In [1]: import numpy as np

In [2]: np.set_printoptions(precision=2, suppress=True, linewidth=120)

In [3]: F = np.load("a.npy")

In [4]: print(F)
[[  1  -2   4  -8]
 [  1  -1   1  -1]
 [  1   0   0   0]
 [  1   1   1   1]
 [  1   2   4   8]
 [  1   3   9  27]
 [  1   4  16  64]
 [  1   5  25 125]
 [  1   6  36 216]
 [  1   7  49 343]
 [  1   8  64 512]
 [  1   9  81 729]]

In [5]: Uu, sig, Vt = np.linalg.svd(F, full_matrices=False)

In [6]: print(np.allclose(Uu * sig @ Vt, F))
True

In [7]: print(Uu.shape, sig.shape, Vt.shape)
(12, 4) (4,) (4, 4)

In [8]: print(np.round(sig / sig[0], 2) + 0)
[1.   0.02 0.   0.  ]

In [9]: print(np.round(np.abs(Vt[0]), 2) + 0)
[0.   0.02 0.12 0.99]

In [10]: print(np.round(Vt @ Vt.T, 2) + 0)
[[1. 0. 0. 0.]
 [0. 1. 0. 0.]
 [0. 0. 1. 0.]
 [0. 0. 0. 1.]]

In [11]: print(np.abs(Uu[:, 0]).round(6).argmax())
11

In [12]: m1 = np.loadtxt("sample17.csv", delimiter=",")

In [13]: print(m1)
[[  0.   3.  -2.  -5.  -2.   2.   0.   3.   5.   4.  -4.  -2.  -3.]
 [  0.   6.  -4. -10.  -4.   4.   0.   6.  10.   8.  -8.  -4.  -6.]
 [  0.   6.  -4. -10.  -4.   4.   0.   6.  10.   8.  -8.  -4.  -6.]
 [  0.   9.  -6. -15.  -6.   6.   0.   9.  15.  12. -12.  -6.  -9.]
 [  0.   3.  -2.  -5.  -2.   2.   0.   3.   5.   4.  -4.  -2.  -3.]
 [  0.   9.  -6. -15.  -6.   6.   0.   9.  15.  12. -12.  -6.  -9.]
 [  0.   9.  -6. -15.  -6.   6.   0.   9.  15.  12. -12.  -6.  -9.]]

In [14]: Uu, sig, Vt = np.linalg.svd(m1, full_matrices=False)

In [15]: print(sig.round(2) + 0)
[68.01  0.    0.    0.    0.    0.    0.  ]

In [16]: print(np.round(Vt @ Vt.T, 2) + 0)
[[1. 0. 0. 0. 0. 0. 0.]
 [0. 1. 0. 0. 0. 0. 0.]
 [0. 0. 1. 0. 0. 0. 0.]
 [0. 0. 0. 1. 0. 0. 0.]
 [0. 0. 0. 0. 1. 0. 0.]
 [0. 0. 0. 0. 0. 1. 0.]
 [0. 0. 0. 0. 0. 0. 1.]]

In [17]: print(np.abs(Uu[:, 0]).round(6).argmax())
3

In [18]: print((sig > 1e-8).sum())
1

In [19]: print(np.abs(Vt[0]))
[0.   0.27 0.18 0.45 0.18 0.18 0.   0.27 0.45 0.36 0.36 0.18 0.27]

In [20]: r0, v = m1[4], m1[2]

In [21]: print(r0 @ r0)
125.0

In [22]: pr = (r0 @ v) / (r0 @ r0) * r0

In [23]: print((v - pr) @ r0)
0.0

In [24]: print(v - pr)
[0. 0. 0. 0. 0. 0. 0. 0. 0. 0. 0. 0. 0.]

In [25]: print(pr)
[  0.   6.  -4. -10.  -4.   4.   0.   6.  10.   8.  -8.  -4.  -6.]

In [26]: print(np.linalg.matrix_rank(F, rtol=0.1))
1

In [27]: print([round(float(x), 2) for x in np.linalg.svd(F, compute_uv=False)[:3]])
[996.81, 21.67, 3.84]

In [28]: rng = np.random.default_rng(560454)

In [29]: other = m1 + rng.integers(-2, 3, (7, 1)) @ rng.integers(-2, 3, (1, 13))

In [30]: print(other)
[[  1.   5.  -3.  -7.  -2.   2.  -2.   4.   6.   4.  -6.   0.  -1.]
 [  0.   6.  -4. -10.  -4.   4.   0.   6.  10.   8.  -8.  -4.  -6.]
 [  0.   6.  -4. -10.  -4.   4.   0.   6.  10.   8.  -8.  -4.  -6.]
 [ -2.   5.  -4. -11.  -6.   6.   4.   7.  13.  12.  -8. -10. -13.]
 [ -1.   1.  -1.  -3.  -2.   2.   2.   2.   4.   4.  -2.  -4.  -5.]
 [  2.  13.  -8. -19.  -6.   6.  -4.  11.  17.  12. -16.  -2.  -5.]
 [ -1.   7.  -5. -13.  -6.   6.   2.   8.  14.  12. -10.  -8. -11.]]

In [31]: print(other - m1)
[[ 1.  2. -1. -2.  0.  0. -2.  1.  1.  0. -2.  2.  2.]
 [ 0.  0.  0.  0.  0.  0.  0.  0.  0.  0.  0.  0.  0.]
 [ 0.  0.  0.  0.  0.  0.  0.  0.  0.  0.  0.  0.  0.]
 [-2. -4.  2.  4.  0.  0.  4. -2. -2.  0.  4. -4. -4.]
 [-1. -2.  1.  2.  0.  0.  2. -1. -1.  0.  2. -2. -2.]
 [ 2.  4. -2. -4.  0.  0. -4.  2.  2.  0. -4.  4.  4.]
 [-1. -2.  1.  2.  0.  0.  2. -1. -1.  0.  2. -2. -2.]]

In [32]: print(np.round(np.linalg.svd(other - m1, compute_uv=False), 2) + 0)
[17.55  0.    0.    0.    0.    0.    0.  ]

In [33]: print(np.linalg.matrix_rank(other - m1, tol=1e-8))
1

In [34]: print(np.linalg.cond(m1) > 100)
True

In [35]: print(np.linalg.matrix_rank(m1, rtol=0.1))
1

In [36]: ang = rng.uniform(0, 2 * np.pi, 43)

In [37]: q, _ = np.linalg.qr(np.array([[-0.4, -0.4],
    ...:     [-0.2, -1.4],
    ...:     [0.6, 0.2],
    ...:     [-1.4, -0.3],
    ...:     [-0.2, 0.6],
    ...:     [0.1, -0.9],
    ...:     [-2.0, -1.4],
    ...:     [0.7, 0.1]]))

In [38]: E = 5 * np.c_[np.cos(ang), np.sin(ang)] @ q.T

In [39]: print(E)
[[-0.91 -2.2   0.79 -1.6   0.71 -1.23 -3.69  0.73]
 [ 0.86  1.28 -1.01  2.24 -0.13  0.49  3.89 -1.09]
 [-0.8  -3.25  0.26 -0.21  1.49 -2.17 -2.6  -0.01]
 [-0.59 -3.48 -0.18  0.86  1.83 -2.51 -1.35 -0.56]
 [ 0.09  2.85  0.8  -2.26 -1.82  2.31 -0.96  1.25]
 [ 0.86  1.21 -1.02  2.28 -0.09  0.44  3.89 -1.11]
 [ 0.83  0.98 -1.06  2.39  0.04  0.26  3.88 -1.17]
 [ 0.26 -1.88 -1.06  2.76  1.47 -1.74  2.31 -1.46]
 [-0.69  0.01  1.15 -2.74 -0.58  0.47 -3.63  1.39]
 [-0.1  -2.88 -0.79  2.23  1.83 -2.33  0.9  -1.23]
 [ 0.51 -0.92 -1.16  2.86  1.04 -1.11  3.14 -1.48]
 [-0.37  1.47  1.12 -2.84 -1.3   1.48 -2.71  1.49]
 [ 0.32 -1.67 -1.09  2.8   1.38 -1.61  2.52 -1.48]
 [-0.7  -3.43  0.03  0.36  1.7  -2.39 -1.98 -0.31]
 [ 0.71  3.43 -0.03 -0.35 -1.7   2.39  1.99  0.3 ]
 [ 0.75  3.37 -0.13 -0.12 -1.62  2.31  2.25  0.18]
 [ 0.45 -1.18 -1.14  2.86  1.16 -1.28  2.95 -1.49]
 [ 0.65 -0.25 -1.16  2.79  0.71 -0.64  3.52 -1.42]
 [-0.7  -3.44  0.02  0.39  1.71 -2.4  -1.95 -0.32]
 [ 0.11  2.9   0.78 -2.21 -1.84  2.34 -0.86  1.22]
 [-0.07  2.46  0.93 -2.53 -1.7   2.1  -1.59  1.37]
 [-0.91 -2.38  0.73 -1.43  0.83 -1.37 -3.6   0.63]
 [-0.44  1.22  1.14 -2.86 -1.18  1.31 -2.92  1.49]
 [-0.14  2.27  0.98 -2.62 -1.63  1.98 -1.85  1.41]
 [-0.71 -0.12  1.15 -2.71 -0.51  0.38 -3.68  1.37]
 [ 0.56  3.48  0.23 -0.97 -1.85  2.52  1.2   0.62]
 [-0.25  1.93  1.05 -2.74 -1.49  1.77 -2.26  1.46]
 [ 0.02 -2.58 -0.9   2.46  1.74 -2.17  1.41 -1.34]
 [ 0.67 -0.1  -1.16  2.76  0.63 -0.54  3.59 -1.4 ]
 [-0.58  0.61  1.17 -2.84 -0.89  0.89 -3.34  1.46]
 [ 0.83  3.15 -0.34  0.4  -1.41  2.07  2.79 -0.09]
 [ 0.88  2.86 -0.52  0.87 -1.17  1.8   3.21 -0.34]
 [ 0.8   0.7  -1.1   2.52  0.2   0.05  3.84 -1.25]
 [-0.36  1.53  1.11 -2.83 -1.32  1.52 -2.65  1.49]
 [ 0.89  1.55 -0.96  2.08 -0.3   0.7   3.87 -0.99]
 [-0.91 -1.99  0.85 -1.77  0.57 -1.05 -3.78  0.82]
 [-0.71 -0.11  1.15 -2.71 -0.52  0.38 -3.68  1.37]
 [-0.37  1.5   1.11 -2.83 -1.31  1.49 -2.68  1.49]
 [ 0.16  3.    0.73 -2.11 -1.86  2.39 -0.65  1.18]
 [ 0.18 -2.13 -1.02  2.68  1.57 -1.9   2.03 -1.43]
 [ 0.33 -1.64 -1.1   2.81  1.37 -1.59  2.55 -1.48]
 [-0.87 -1.36  1.   -2.2   0.18 -0.55 -3.89  1.06]
 [-0.82 -0.89  1.07 -2.43 -0.09 -0.2  -3.87  1.2 ]]

In [40]: print(np.linalg.matrix_rank(E, rtol=0.1))
2

In [41]: print([round(float(x), 2) for x in np.linalg.svd(E, compute_uv=False)[:3]])
[25.87, 20.15, 0.0]
